$ python -q
>>> import numpy as np
>>> np.set_printoptions(precision=2, suppress=True, linewidth=200)
>>> K = np.array([[1, 0, 1, 0], [2, 2, 0, 0], [0, 1, 1, 2], [2, 1, 1, 1]])
>>> rng = np.random.default_rng(59530)
>>> M2 = K + rng.integers(-2, 3, (4, 3)) @ rng.integers(-2, 3, (3, 4))
>>> print(M2)
[[ 1  6 -5  3]
 [-3  0  2  4]
 [-1  4 -3  5]
 [ 8 -1  5 -7]]
>>> print(np.round(np.linalg.svd(M2 - K, compute_uv=False), 2) + 0)
[14.23  9.04  0.84  0.  ]
>>> C2 = K.T @ K
>>> print(np.linalg.svd(K, compute_uv=False) ** 2)
[16.34  4.78  1.76  0.12]
>>> print(np.linalg.matrix_rank(C2))
4
>>> print(np.linalg.eigvalsh(C2)[::-1])
[16.34  4.78  1.76  0.12]
>>> feats = np.diag(np.array([0, 4, -3]))
>>> print(feats)
[[ 0  0  0]
 [ 0  4  0]
 [ 0  0 -3]]
>>> print(np.all(np.linalg.eigvalsh(feats) > 0))
False
>>> print([int(np.linalg.matrix_rank(np.linalg.matrix_power(feats, p))) for p in range(1, 4)])
[2, 2, 2]
>>> print(np.unique(feats.round(6), axis=0).shape)
(3, 3)
>>> print(np.allclose(feats[:-1].T @ np.linalg.lstsq(feats[:-1].T, feats[-1])[0], feats[-1]))
False
>>> print(round(np.linalg.det(feats), 2))
0.0
>>> print((np.linalg.matrix_power((feats != 0) + (feats.T != 0) + np.eye(3), 3) > 0).astype(int))
[[1 0 0]
 [0 1 0]
 [0 0 1]]
>>> print(np.sort(np.linalg.eigvals(feats).real))
[-3.  0.  4.]
>>> print(feats @ feats)
[[ 0  0  0]
 [ 0 16  0]
 [ 0  0  9]]
>>> th = np.radians(15)
>>> Rm = np.eye(3)
>>> Rm[2, 2] = Rm[0, 0] = np.cos(th)
>>> Rm[2, 0], Rm[0, 2] = -np.sin(th), np.sin(th)
>>> print(Rm)
[[ 0.97  0.    0.26]
 [ 0.    1.    0.  ]
 [-0.26  0.    0.97]]
>>> M2 = feats @ Rm.T
>>> print(np.allclose(feats @ feats.T, M2 @ M2.T))
True
>>> print(np.linalg.svd(feats, compute_uv=False), np.linalg.svd(M2, compute_uv=False))
[4. 3. 0.] [4. 3. 0.]
>>> print(np.abs(M2 - feats).max(axis=0))
[0.78 0.   0.1 ]
>>> print(round(float(np.linalg.det(Rm)), 2), round(np.trace(Rm), 2))
1.0 2.93
>>> print(M2)
[[ 0.    0.    0.  ]
 [ 0.    4.    0.  ]
 [-0.78  0.   -2.9 ]]
>>> X = np.load("run6.npy")
>>> print(X)
[[ 3 -1  5]
 [ 3 -1  5]
 [-3  1 -5]]
>>> print(np.einsum("ij,ji->", X, X))
9
>>> print(np.round(np.poly(X), 2) + 0)
[1. 3. 0. 0.]
>>> print(round(float(np.linalg.det(2 * X)), 2), round(float(np.linalg.det(X)), 2))
0.0 0.0
>>> print(np.einsum("ii->", X))
-3
>>> lab = rng.permutation(3)
>>> print(lab)
[2 1 0]
>>> M2 = X[lab][:, lab]
>>> print(round(float(np.linalg.det(M2)), 2), np.round(np.linalg.det(X[lab]), 2))
0.0 0.0
>>> print(M2)
[[-5  1 -3]
 [ 5 -1  3]
 [ 5 -1  3]]
>>> U, sig, Vt = np.linalg.svd(X)
>>> print(sig.round(2) + 0)
[10.25  0.    0.  ]
>>> M2 = U[:, :1] @ np.diag(sig[:1]) @ Vt[:1]
>>> print(np.linalg.matrix_rank(M2))
1
>>> print(round(np.linalg.norm(X - M2) / np.linalg.norm(X), 2))
0.0
>>> print(np.linalg.matrix_rank(X, rtol=0.05))
1
>>> print(M2)
[[ 3. -1.  5.]
 [ 3. -1.  5.]
 [-3.  1. -5.]]
>>> print(round(float(np.abs(X - M2).max()), 2))
0.0
>>> ev, evecs = np.linalg.eigh(feats)
>>> x0 = np.array([2, 0, -1])
>>> print(np.abs(feats).sum(axis=1).max(), np.abs(ev).max())
4 4.0
>>> print(np.linalg.eigvalsh(feats[1:, 1:]))
[-3.  4.]
>>> print(evecs * np.abs(ev) @ evecs.T)
[[0. 0. 0.]
 [0. 4. 0.]
 [0. 0. 3.]]
>>> A = np.array([[1.6, -0.4, 0.2, 0.6],
...     [1.2, -0.9, 1.2, 1.0],
...     [-2.6, -0.2, 0.4, -1.7]])
>>> U, sig, Vt = np.linalg.svd(X)
>>> evecs = Vt[:(sig > 1e-8).sum()]
>>> x0 = X[1] + -1 * X[0] + rng.integers(2) * np.eye(3)[1]
>>> print(x0)
[0. 0. 0.]
>>> print(evecs.T @ evecs)
[[ 0.26 -0.09  0.43]
 [-0.09  0.03 -0.14]
 [ 0.43 -0.14  0.71]]
>>> print(np.diag(evecs.T @ evecs))
[0.26 0.03 0.71]
>>> print(np.linalg.matrix_rank(np.vstack([X, x0])))
1
>>> w1 = np.array([[-2, -1, 0], [-2, 2, 1], [1, 0, -2], [-1, 0, -1]])
>>> b = np.array([-3, -3, 1])
>>> act = np.maximum(A @ w1 + b, 0)
>>> print(act)
[[0.  0.  0. ]
 [0.  0.  0. ]
 [4.7 0.  1.7]]
>>> print(np.linalg.matrix_rank(act))
1
>>> print((act > 0).mean(axis=0))
[0.33 0.   0.33]
>>> cent = np.array([[5, 5, 4], [9, 2, 9], [4, 4, 9]])
>>> print(w1 @ cent)
[[-19 -12 -17]
 [ 12  -2  19]
 [ -3  -3 -14]
 [ -9  -9 -13]]
>>> print(act @ cent)
[[ 0.   0.   0. ]
 [ 0.   0.   0. ]
 [30.3 30.3 34.1]]
>>> t3 = np.stack([A, 2 * A, A[::-1]])
>>> print(np.linalg.matrix_rank(t3.reshape(3, -1)))
2
>>> print(t3.sum(axis=0))
[[ 2.2 -1.4  1.   0.1]
 [ 4.8 -3.6  4.8  4. ]
 [-6.2 -1.   1.4 -4.5]]
>>> print(np.linalg.norm(t3, axis=(1, 2)))
[4.2 8.4 4.2]
>>> print(np.einsum("bij,cij->bc", t3, t3))
[[ 17.66  35.32  -5.35]
 [ 35.32  70.64 -10.7 ]
 [ -5.35 -10.7   17.66]]
>>> print((t3 @ A.T).shape)
(3, 3, 3)
>>> print(t3.shape)
(3, 3, 4)
>>> print(np.linalg.matrix_rank(t3))
[3 3 3]
>>> E = np.load("w.npy")
>>> print(E)
[[ 3  0  0]
 [ 0 -5  0]
 [ 0  0  0]]
>>> print(E.T @ E)
[[ 9  0  0]
 [ 0 25  0]
 [ 0  0  0]]
>>> print(E[:, 1] @ E[:, 0])
0
>>> m1 = np.load("case14.npy")
>>> print(m1)
[[0 0 0 0]
 [0 0 0 0]
 [2 6 1 5]
 [0 0 0 0]
 [1 1 1 3]
 [0 0 0 0]
 [0 0 0 0]
 [0 0 0 0]
 [0 0 0 0]
 [0 2 0 2]
 [1 1 1 3]
 [2 3 1 3]
 [1 1 1 3]
 [1 4 1 5]
 [2 3 1 3]
 [0 3 0 2]
 [1 1 1 3]
 [1 1 1 3]
 [1 1 1 3]
 [2 3 1 3]
 [0 5 0 4]]
>>> U, sig, Vt = np.linalg.svd(m1)
>>> print(np.argmax(sig[:-1] / (sig[1:] + 1e-6)) + 1)
3
>>> M2 = U[:, :3] @ np.diag(sig[:3]) @ Vt[:3]
>>> print(np.linalg.matrix_rank(m1, rtol=0.05))
3
>>> cent = m1[[12, 19]].astype(float)
>>> for _ in range(7):
...     lab = np.linalg.norm(m1[:, None] - cent, axis=-1).argmin(axis=1)
...     cent = np.array([m1[lab == j].mean(axis=0) for j in range(2)])
... 
>>> print(lab)
[0 0 1 0 0 0 0 0 0 0 0 1 0 1 1 1 0 0 0 1 1]
>>> print(cent)
[[0.43 0.57 0.43 1.43]
 [1.29 3.86 0.71 3.57]]
>>> print(np.bincount(lab))
[14  7]
>>> M = np.loadtxt("layer15.csv", delimiter=",")
>>> print(M)
[[-4.8   1.89 -2.62  1.79]
 [ 5.   10.85 -8.44  0.64]
 [-1.28  0.85 -5.45  3.18]
 [-5.41  1.94  3.39  0.86]
 [ 1.57  0.52  0.37  3.43]
 [ 1.34  3.63  8.57  1.8 ]
 [-2.26 -2.32  1.99  0.59]
 [-0.7  -0.14 -4.39  1.28]
 [-5.22 -2.52 14.61 -4.01]
 [-6.94  2.6   5.7   1.84]
 [ 5.7   0.77 -1.15  4.53]
 [ 2.55 -0.33 -1.48 -3.13]
 [-8.78 -6.63 -1.18 -2.76]
 [-2.54  8.2   1.92  1.9 ]
 [ 2.06 -2.64  4.99  0.55]
 [-1.04  4.45 -1.01  0.86]
 [-2.52  0.62 -3.71 -0.14]
 [-2.36  4.94 -1.64  3.1 ]
 [-2.26  2.37  3.36  2.53]
 [ 4.98 -3.42 -5.85  3.76]
 [ 7.26  3.02 -6.34 -2.9 ]
 [ 0.92  1.94  1.62 -0.46]]
>>> M2 = np.c_[M[:, :1] @ np.array([[1]]), np.array([0, 0, 2, 3, 0, 1, 0, 0, 3, 3, 2, 1, 2, 1, 3, 2, 1, 1, 0, 1, 0, 2])]
>>> print(M2)
[[-4.8   0.  ]
 [ 5.    0.  ]
 [-1.28  2.  ]
 [-5.41  3.  ]
 [ 1.57  0.  ]
 [ 1.34  1.  ]
 [-2.26  0.  ]
 [-0.7   0.  ]
 [-5.22  3.  ]
 [-6.94  3.  ]
 [ 5.7   2.  ]
 [ 2.55  1.  ]
 [-8.78  2.  ]
 [-2.54  1.  ]
 [ 2.06  3.  ]
 [-1.04  2.  ]
 [-2.52  1.  ]
 [-2.36  1.  ]
 [-2.26  0.  ]
 [ 4.98  1.  ]
 [ 7.26  0.  ]
 [ 0.92  2.  ]]
>>> print(np.linalg.norm(np.linalg.qr(M)[0].T @ M2, axis=0) ** 2 / ((M2 ** 2).sum(axis=0) + 1e-12))
[1.   0.25]
>>> print(np.round(np.linalg.lstsq(M, M2[:, 0])[0], 2) + 0)
[1. 0. 0. 0.]
>>> print(np.linalg.matrix_rank(np.c_[M, M2]))
5
>>> print(np.linalg.matrix_rank(M2))
2
>>> C2 = M2.T @ M2
>>> print(C2)
[[387.46 -54.04]
 [-54.04  62.  ]]
>>> print(round(np.trace(C2), 2), round(float((M2 ** 2).sum()), 2))
449.46 449.46
>>> print(np.linalg.svd(M2, compute_uv=False) ** 2)
[396.19  53.26]
>>> print(np.linalg.matrix_rank(C2))
2
>>> print(np.linalg.eigvalsh(C2)[::-1])
[396.19  53.26]
>>> x0 = np.array([-1, -2])
>>> y = C2 @ x0
>>> print(y)
[-279.38  -69.96]
>>> print(np.round(np.linalg.solve(C2.T, C2[0]), 2) + 0)
[1. 0.]
>>> print(np.linalg.solve(C2, C2[:, 1]))
[0. 1.]
>>> x0 = np.array([-3, 4, 3, 1])
>>> y = M @ x0
>>> b, lr = np.zeros(4), 1 / np.linalg.norm(M, 2) ** 2
>>> for i in range(30):
...     b -= lr * M.T @ (M @ b - y)
...     if i % 5 == 0: print(i, round(np.linalg.norm(M @ b - y), 2))
... 
0 53.16
5 3.09
10 0.28
15 0.07
20 0.03
25 0.01
>>> print(b)
[-3.  4.  3.  1.]
>>> F = np.load("x.npy")
>>> print(F)
[[-1  0  0  0]
 [ 0  0  0  0]
 [ 0  0 -2  0]
 [ 0  0  0 -1]]
>>> print([round(float(np.linalg.det(F[:i, :i])), 2) + 0 for i in range(1, 5)])
[-1.0, 0.0, 0.0, 0.0]
>>> print(round(float(np.linalg.eigvalsh(F).min()), 2))
-2.0
>>> print(np.all(np.linalg.eigvalsh(F) > 0))
False
